$ ipython --no-banner

In [1]: import numpy as np

In [2]: from numpy import linalg as LA

In [3]: np.set_printoptions(precision=3, suppress=True, linewidth=160, floatmode="fixed")

In [4]: K = np.loadtxt("out19.csv", delimiter=",")

In [5]: K
Out[5]: 
array([[1.000, 3.000, 0.000, 0.000],
       [0.000, 2.000, 0.000, 0.000],
       [2.000, 6.000, 1.000, 3.000],
       [0.000, 4.000, 0.000, 2.000]])

In [6]: u = np.array([-1, 1, -1, -2])

In [7]: out = K + np.outer(u, np.eye(4)[3])

In [8]: round(float(LA.det(out) / LA.det(K)), 3), round(float(1 + LA.solve(K, u)[3]), 3)
Out[8]: (-1.0, -1.0)

In [9]: F = np.load("data.npy")

In [10]: F
Out[10]: 
array([[ 3,  6,  0,  0,  0,  6,  0],
       [ 2,  4,  0,  0,  0,  4,  0],
       [ 3,  6,  0,  0,  0,  6,  0],
       [ 5, 10,  0,  0,  0, 10,  0],
       [-3, -6,  0,  0,  0, -6,  0]])

In [11]: # columns 2 and 3 are equal

In [12]: LA.lstsq(F[:-1].T, F[-1])[2]
Out[12]: np.int32(1)

In [13]: F @ LA.pinv(F) @ F
Out[13]: 
array([[ 3.000,  6.000,  0.000,  0.000,  0.000,  6.000,  0.000],
       [ 2.000,  4.000,  0.000,  0.000,  0.000,  4.000,  0.000],
       [ 3.000,  6.000,  0.000,  0.000,  0.000,  6.000,  0.000],
       [ 5.000, 10.000,  0.000,  0.000,  0.000, 10.000,  0.000],
       [-3.000, -6.000,  0.000,  0.000,  0.000, -6.000,  0.000]])

In [14]: LA.inv(F)
LinAlgError: Last 2 dimensions of the array must be square


In [15]: np.unique(F.round(6), axis=0).shape
Out[15]: (4, 7)

In [16]: U, sigma = LA.svd(F)
ValueError: too many values to unpack (expected 2)


In [17]: U, sigma, Vt = LA.svd(F, full_matrices=False)

In [18]: np.round(U.T @ U, 3) + 0
Out[18]: 
array([[1.000, 0.000, 0.000, 0.000, 0.000],
       [0.000, 1.000, 0.000, 0.000, 0.000],
       [0.000, 0.000, 1.000, 0.000, 0.000],
       [0.000, 0.000, 0.000, 1.000, 0.000],
       [0.000, 0.000, 0.000, 0.000, 1.000]])

In [19]: np.round(U.T @ F @ Vt.T, 3) + 0
Out[19]: 
array([[22.450,  0.000,  0.000,  0.000,  0.000],
       [ 0.000,  0.000,  0.000,  0.000,  0.000],
       [ 0.000,  0.000,  0.000,  0.000,  0.000],
       [ 0.000,  0.000,  0.000,  0.000,  0.000],
       [ 0.000,  0.000,  0.000,  0.000,  0.000]])

In [20]: np.round(sigma / sigma[0], 3) + 0
Out[20]: array([1.000, 0.000, 0.000, 0.000, 0.000])

In [21]: sigma.round(3) + 0
Out[21]: array([22.450,  0.000,  0.000,  0.000,  0.000])

In [22]: np.round(Vt @ Vt.T, 3) + 0
Out[22]: 
array([[1.000, 0.000, 0.000, 0.000, 0.000],
       [0.000, 1.000, 0.000, 0.000, 0.000],
       [0.000, 0.000, 1.000, 0.000, 0.000],
       [0.000, 0.000, 0.000, 1.000, 0.000],
       [0.000, 0.000, 0.000, 0.000, 1.000]])

In [23]: round(float(np.sqrt((sigma ** 2).sum())), 3), round(LA.norm(F), 3)
Out[23]: (22.45, np.float64(22.45))

In [24]: rng = np.random.default_rng(31479)

In [25]: z = rng.permutation(4)

In [26]: z
Out[26]: array([0, 3, 2, 1])

In [27]: out = K[z][:, z]

In [28]: np.trace(out)
Out[28]: np.float64(6.0)

In [29]: LA.cond(F) > 100
Out[29]: np.True_

In [30]: np.argsort(-LA.norm(F, axis=0).round(6), kind="stable")[:3]
Out[30]: array([1, 5, 0])

In [31]: U, sigma, Vt = LA.svd(F)

In [32]: np.argmax(sigma[:-1] / (sigma[1:] + 1e-6)) + 1
Out[32]: np.int64(1)

In [33]: out = U[:, :1] @ np.diag(sigma[:1]) @ Vt[:1]

In [34]: LA.matrix_rank(out)
Out[34]: np.int64(1)

In [35]: out
Out[35]: 
array([[ 3.000,  6.000,  0.000,  0.000,  0.000,  6.000,  0.000],
       [ 2.000,  4.000,  0.000,  0.000,  0.000,  4.000,  0.000],
       [ 3.000,  6.000,  0.000,  0.000,  0.000,  6.000,  0.000],
       [ 5.000, 10.000,  0.000,  0.000,  0.000, 10.000,  0.000],
       [-3.000, -6.000,  0.000,  0.000,  0.000, -6.000,  0.000]])

In [36]: LA.matrix_rank(F, rtol=0.05)
Out[36]: np.int64(1)

In [37]: round(LA.norm(F - out) / LA.norm(F), 3)
Out[37]: np.float64(0.0)

In [38]: round(LA.norm(F - out, 2), 3), np.round(sigma[1], 3)
Out[38]: (np.float64(0.0), np.float64(0.0))

In [39]: M = np.cumsum(np.array([[1, 0, 1, 3, 2],
    ...:     [3, 2, 2, 0, 2],
    ...:     [1, 2, 3, 3, 2],
    ...:     [0, 0, 1, 1, 0],
    ...:     [2, 1, 1, 2, 3],
    ...:     [2, 3, 3, 1, 2],
    ...:     [2, 3, 3, 0, 1],
    ...:     [3, 0, 1, 3, 1],
    ...:     [2, 1, 2, 2, 0],
    ...:     [2, 3, 1, 3, 0],
    ...:     [3, 1, 1, 2, 2],
    ...:     [1, 3, 0, 3, 1],
    ...:     [2, 2, 0, 0, 0],
    ...:     [3, 2, 0, 1, 3],
    ...:     [3, 3, 0, 1, 2]]), axis=0)

In [40]: M
Out[40]: 
array([[ 1,  0,  1,  3,  2],
       [ 4,  2,  3,  3,  4],
       [ 5,  4,  6,  6,  6],
       [ 5,  4,  7,  7,  6],
       [ 7,  5,  8,  9,  9],
       [ 9,  8, 11, 10, 11],
       [11, 11, 14, 10, 12],
       [14, 11, 15, 13, 13],
       [16, 12, 17, 15, 13],
       [18, 15, 18, 18, 13],
       [21, 16, 19, 20, 15],
       [22, 19, 19, 23, 16],
       [24, 21, 19, 23, 16],
       [27, 23, 19, 24, 19],
       [30, 26, 19, 25, 21]])

In [41]: z = M[:, 3] > np.median(M[:, 3])

In [42]: u = M[z].mean(axis=0) - M[~z].mean(axis=0)

In [43]: np.argsort(-np.abs(u).round(6), kind="stable")
Out[43]: array([0, 3, 1, 2, 4])

In [44]: z.astype(int)
Out[44]: array([0, 0, 0, 0, 0, 0, 0, 0, 1, 1, 1, 1, 1, 1, 1])

In [45]: hat = M @ LA.solve(M.T @ M, M.T)

In [46]: np.allclose(hat @ hat, hat)
Out[46]: True

In [47]: vec = np.array([2, -3, 2, -4, -5])

In [48]: rhs = M @ vec

In [49]: np.round(LA.pinv(M) @ M, 3) + 0
Out[49]: 
array([[1.000, 0.000, 0.000, 0.000, 0.000],
       [0.000, 1.000, 0.000, 0.000, 0.000],
       [0.000, 0.000, 1.000, 0.000, 0.000],
       [0.000, 0.000, 0.000, 1.000, 0.000],
       [0.000, 0.000, 0.000, 0.000, 1.000]])

In [50]: LA.solve(M, rhs)
LinAlgError: Last 2 dimensions of the array must be square


In [51]: LA.lstsq(M, rhs)[0]
Out[51]: array([ 2.000, -3.000,  2.000, -4.000, -5.000])

In [52]: rhs = rhs + 0.3 * rng.normal(size=15)

In [53]: rhs
Out[53]: array([ -18.213,  -24.134,  -43.904,  -45.996,  -65.521,  -78.849,  -83.152,  -91.723,  -95.046, -110.172, -123.061, -146.759, -148.965, -167.848, -185.022])

In [54]: coef, *_ = LA.lstsq(M, rhs)

In [55]: np.round(M.T @ (rhs - M @ coef), 3) + 0
Out[55]: array([0.000, 0.000, 0.000, 0.000, 0.000])

In [56]: coef.round()
Out[56]: array([ 2.000, -3.000,  2.000, -4.000, -5.000])

In [57]: [round(float(LA.norm(LA.solve(M.T @ M + lam * np.eye(5), M.T @ rhs))), 2) for lam in (0, 1, 10, 100)]
Out[57]: [7.54, 7.03, 5.08, 3.37]

In [58]: np.round(LA.norm(rhs - M @ coef), 3)
Out[58]: np.float64(0.617)

In [59]: O, vecs = LA.qr(M[:, :1])[0], LA.qr(M[:, 1:])[0]

In [60]: sigma = LA.svd(O.T @ vecs, compute_uv=False)

In [61]: round(LA.norm(O @ O.T - vecs @ vecs.T, 2), 3)
Out[61]: np.float64(1.0)

In [62]: Xs = M - M.mean(axis=0)

In [63]: vecs = LA.svd(Xs)[2][:1]

In [64]: out = Xs - Xs @ vecs.T @ vecs

In [65]: np.diag(vecs.T @ vecs)
Out[65]: array([0.303, 0.235, 0.139, 0.218, 0.105])

In [66]: (Xs @ vecs.T).std(axis=0)
Out[66]: array([15.972])

In [67]: np.cov(Xs @ vecs.T, rowvar=False)
Out[67]: array(273.341)

In [68]: data = np.array([[0, 0, 0, 4, 3],
    ...:     [0, 0, 0, 1, 4],
    ...:     [0, 0, 0, 5, 0],
    ...:     [0, 0, 3, 3, 0],
    ...:     [1, 3, 3, 2, 0],
    ...:     [0, 0, 4, 0, 0],
    ...:     [1, 0, 1, 0, 4]])

In [69]: hat = data @ LA.solve(data.T @ data, data.T)

In [70]: np.allclose(hat @ hat, hat)
Out[70]: True

In [71]: mat = np.load("layer7.npy")

In [72]: mat
Out[72]: 
array([[-2,  0,  1,  0,  0,  0],
       [ 1,  1,  0,  0,  0,  0],
       [ 1,  2, -1,  0,  0,  0],
       [ 0,  0,  0, -2, -1, -1],
       [ 0,  0,  0,  1,  0,  0],
       [ 0,  0,  0, -2,  1,  0]])

In [73]: u, g = mat[3], mat[0]

In [74]: u @ u
Out[74]: np.int64(6)

In [75]: u @ g
Out[75]: np.int64(0)

In [76]: p = (u @ g) / (u @ u) * u

In [77]: g - p
Out[77]: array([-2.000,  0.000,  1.000,  0.000,  0.000,  0.000])

In [78]: p
Out[78]: array([ 0.000,  0.000,  0.000, -0.000, -0.000, -0.000])

In [79]: round(LA.norm(u + g) ** 2 + LA.norm(u - g) ** 2, 3)
Out[79]: np.float64(22.0)

In [80]: z = rng.permutation(6)

In [81]: z
Out[81]: array([2, 0, 5, 1, 4, 3])

In [82]: out = mat[z][:, z]

In [83]: np.sort(np.abs(LA.eigvals(out)))
Out[83]: array([0.627, 0.627, 1.000, 1.303, 2.303, 2.547])

In [84]: np.diag(out)
Out[84]: array([-1, -2,  0,  1,  0, -2])

In [85]: np.trace(out)
Out[85]: np.int64(-4)

In [86]: np.allclose(out, mat)
Out[86]: False

In [87]: U, sigma, Vt = LA.svd(M)

In [88]: np.argmax(sigma[:-1] / (sigma[1:] + 1e-6)) + 1
Out[88]: np.int64(1)

In [89]: out = U[:, :1] @ np.diag(sigma[:1]) @ Vt[:1]

In [90]: LA.matrix_rank(M, rtol=0.05)
Out[90]: np.int64(2)

In [91]: np.flatnonzero(LA.matrix_power((mat != 0) + (mat.T != 0) + np.eye(6), 6)[2])
Out[91]: array([0, 1, 2])

In [92]: (mat != 0).astype(int)
Out[92]: 
array([[1, 0, 1, 0, 0, 0],
       [1, 1, 0, 0, 0, 0],
       [1, 1, 1, 0, 0, 0],
       [0, 0, 0, 1, 1, 1],
       [0, 0, 0, 1, 0, 0],
       [0, 0, 0, 1, 1, 0]])

In [93]: mat @ mat
Out[93]: 
array([[ 5,  2, -3,  0,  0,  0],
       [-1,  1,  1,  0,  0,  0],
       [-1,  0,  2,  0,  0,  0],
       [ 0,  0,  0,  5,  1,  2],
       [ 0,  0,  0, -2, -1, -1],
       [ 0,  0,  0,  5,  2,  2]])

In [94]: np.sort(LA.eigvals(mat).real)
Out[94]: array([-2.547, -2.303, -1.000,  0.273,  0.273,  1.303])

In [95]: out = np.c_[data[:, :2] @ np.array([[2, -2], [1, 2]]), np.array([0, 3, 1, 0, 3, 2, 1])]

In [96]: out
Out[96]: 
array([[ 0,  0,  0],
       [ 0,  0,  3],
       [ 0,  0,  1],
       [ 0,  0,  0],
       [ 5,  4,  3],
       [ 0,  0,  2],
       [ 2, -2,  1]])

In [97]: np.round(LA.lstsq(data, out[:, 0])[0], 3) + 0
Out[97]: array([2.000, 1.000, 0.000, 0.000, 0.000])

In [98]: LA.matrix_rank(np.c_[data, out])
Out[98]: np.int64(6)

In [99]: np.round(LA.norm(out - data @ LA.lstsq(data, out)[0], axis=0), 3) + 0
Out[99]: array([0.000, 0.000, 2.346])

In [100]: arr = np.load("arr.npy")

In [101]: arr
Out[101]: 
array([[-5,  2,  3, -2, -1],
       [-5,  2,  3, -2, -1],
       [ 0,  0,  0,  0,  0],
       [ 5, -2, -3,  2,  1]])

In [102]: # looks like rank 1

In [103]: out = arr + rng.integers(-2, 3, (4, 1)) @ rng.integers(-2, 3, (1, 5))

In [104]: out
Out[104]: 
array([[-7,  6,  7, -4, -3],
       [-5,  2,  3, -2, -1],
       [ 0,  0,  0,  0,  0],
       [ 7, -6, -7,  4,  3]])

In [105]: out - arr
Out[105]: 
array([[-2,  4,  4, -2, -2],
       [ 0,  0,  0,  0,  0],
       [ 0,  0,  0,  0,  0],
       [ 2, -4, -4,  2,  2]])

In [106]: np.round(LA.svd(out - arr, compute_uv=False), 3) + 0
Out[106]: array([9.381, 0.000, 0.000, 0.000])

In [107]: np.unravel_index(np.abs(out).argmax(), out.shape)
Out[107]: (np.int64(0), np.int64(0))

In [108]: round(float(LA.norm(out)), 3)
Out[108]: 19.0

In [109]: out[4]
IndexError: index 4 is out of bounds for axis 0 with size 4


In [110]: np.diff(out, axis=0)
Out[110]: 
array([[ 2, -4, -4,  2,  2],
       [ 5, -2, -3,  2,  1],
       [ 7, -6, -7,  4,  3]])

In [111]: LA.matrix_rank(out)
Out[111]: np.int64(2)

In [112]: out[:, 5]
IndexError: index 5 is out of bounds for axis 1 with size 5


In [113]: out.shape
Out[113]: (4, 5)

In [114]: U, sigma, Vt = LA.svd(arr)

In [115]: sigma.round(3) + 0
Out[115]: array([11.358,  0.000,  0.000,  0.000])

In [116]: np.argmax(sigma[:-1] / (sigma[1:] + 1e-6)) + 1
Out[116]: np.int64(1)

In [117]: out = U[:, :1] @ np.diag(sigma[:1]) @ Vt[:1]

In [118]: round(LA.norm(arr - out, 2), 3), np.round(sigma[1], 3)
Out[118]: (np.float64(0.0), np.float64(0.0))

In [119]: np.round(np.abs(arr - out).max(), 3)
Out[119]: np.float64(0.0)

In [120]: LA.matrix_rank(arr, rtol=0.05)
Out[120]: np.int64(1)

In [121]: theta = np.radians(120)

In [122]: Rm = np.eye(5)

In [123]: Rm[0, 0] = Rm[3, 3] = np.cos(theta)

In [124]: Rm[0, 3], Rm[3, 0] = -np.sin(theta), np.sin(theta)

In [125]: Rm
Out[125]: 
array([[-0.500,  0.000,  0.000, -0.866,  0.000],
       [ 0.000,  1.000,  0.000,  0.000,  0.000],
       [ 0.000,  0.000,  1.000,  0.000,  0.000],
       [ 0.866,  0.000,  0.000, -0.500,  0.000],
       [ 0.000,  0.000,  0.000,  0.000,  1.000]])

In [126]: out = arr @ Rm.T

In [127]: out
Out[127]: 
array([[ 4.232,  2.000,  3.000, -3.330, -1.000],
       [ 4.232,  2.000,  3.000, -3.330, -1.000],
       [ 0.000,  0.000,  0.000,  0.000,  0.000],
       [-4.232, -2.000, -3.000,  3.330,  1.000]])

In [128]: np.round(LA.svd(arr, compute_uv=False), 3) + 0, np.round(LA.svd(out, compute_uv=False), 3) + 0
Out[128]: 
(array([11.358,  0.000,  0.000,  0.000]),
 array([11.358,  0.000,  0.000,  0.000]))

In [129]: np.allclose(arr @ arr.T, out @ out.T)
Out[129]: True

In [130]: np.allclose(LA.norm(arr, axis=1), LA.norm(out, axis=1))
Out[130]: True

In [131]: np.abs(out - arr).max(axis=0)
Out[131]: array([9.232, 0.000, 0.000, 1.330, 0.000])

In [132]: rk = LA.matrix_rank(out)

In [133]: rk
Out[133]: np.int64(1)

In [134]: ns = LA.svd(out)[2][rk:].T

In [135]: LA.matrix_rank(out.T @ out), LA.matrix_rank(out @ out.T)
Out[135]: (np.int64(1), np.int64(1))

In [136]: ns.shape
Out[136]: (5, 4)

In [137]: A = np.loadtxt("block8.csv", delimiter=",")

In [138]: A
Out[138]: 
array([[  5.000,  -8.000,   3.000,  -9.000,   1.000,  -7.000],
       [  1.000, -15.000,  -1.000, -11.000,  10.000,   1.000],
       [ 10.000, -15.000,  -5.000, -18.000,   8.000,   7.000],
       [ 14.000, -12.000,  -1.000, -27.000,  -1.000,  14.000],
       [ 18.000, -16.000,  -7.000, -34.000,   1.000,   7.000],
       [ 24.000, -20.000, -11.000, -26.000,  -5.000,  -1.000],
       [ 25.000, -19.000, -14.000, -35.000, -11.000,   5.000],
       [ 26.000, -22.000,  -5.000, -32.000,  -7.000,   1.000],
       [ 31.000, -24.000,  -4.000, -33.000,  -3.000,   4.000],
       [ 31.000, -15.000,   5.000, -28.000, -12.000,  10.000],
       [ 35.000, -22.000,   3.000, -19.000, -20.000,   8.000],
       [ 35.000, -28.000,   3.000, -15.000, -28.000,   6.000],
       [ 29.000, -21.000,   7.000,  -9.000, -24.000,  11.000],
       [ 35.000, -18.000,  16.000, -18.000, -32.000,   6.000],
       [ 29.000, -23.000,   9.000, -15.000, -35.000,   3.000],
       [ 29.000, -27.000,   6.000, -16.000, -28.000,   6.000]])

In [139]: vec = np.array([1, 2, 0, -2, 0, 0])

In [140]: rhs = A @ vec

In [141]: np.round(LA.pinv(A) @ A, 3) + 0
Out[141]: 
array([[1.000, 0.000, 0.000, 0.000, 0.000, 0.000],
       [0.000, 1.000, 0.000, 0.000, 0.000, 0.000],
       [0.000, 0.000, 1.000, 0.000, 0.000, 0.000],
       [0.000, 0.000, 0.000, 1.000, 0.000, 0.000],
       [0.000, 0.000, 0.000, 0.000, 1.000, 0.000],
       [0.000, 0.000, 0.000, 0.000, 0.000, 1.000]])

In [142]: np.round(LA.solve(A.T @ A, A.T @ rhs), 3) + 0
Out[142]: array([ 1.000,  2.000,  0.000, -2.000,  0.000,  0.000])

In [143]: rhs = rhs + 0.1 * rng.normal(size=16)

In [144]: rhs
Out[144]: array([ 7.016, -7.021, 15.986, 43.944, 53.973, 36.047, 57.165, 45.999, 48.881, 56.647, 28.861,  8.968,  4.908, 35.120, 13.007,  6.947])

In [145]: coef, *_ = LA.lstsq(A, rhs)

In [146]: [round(float(LA.norm(LA.solve(A.T @ A + lam * np.eye(6), A.T @ rhs))), 2) for lam in (0, 1, 10, 100)]
Out[146]: [3.0, 2.99, 2.92, 2.4]

In [147]: coef
Out[147]: array([ 0.987,  1.997, -0.007, -2.005, -0.011, -0.007])

In [148]: np.round(A.T @ (rhs - A @ coef), 3) + 0
Out[148]: array([0.000, 0.000, 0.000, 0.000, 0.000, 0.000])
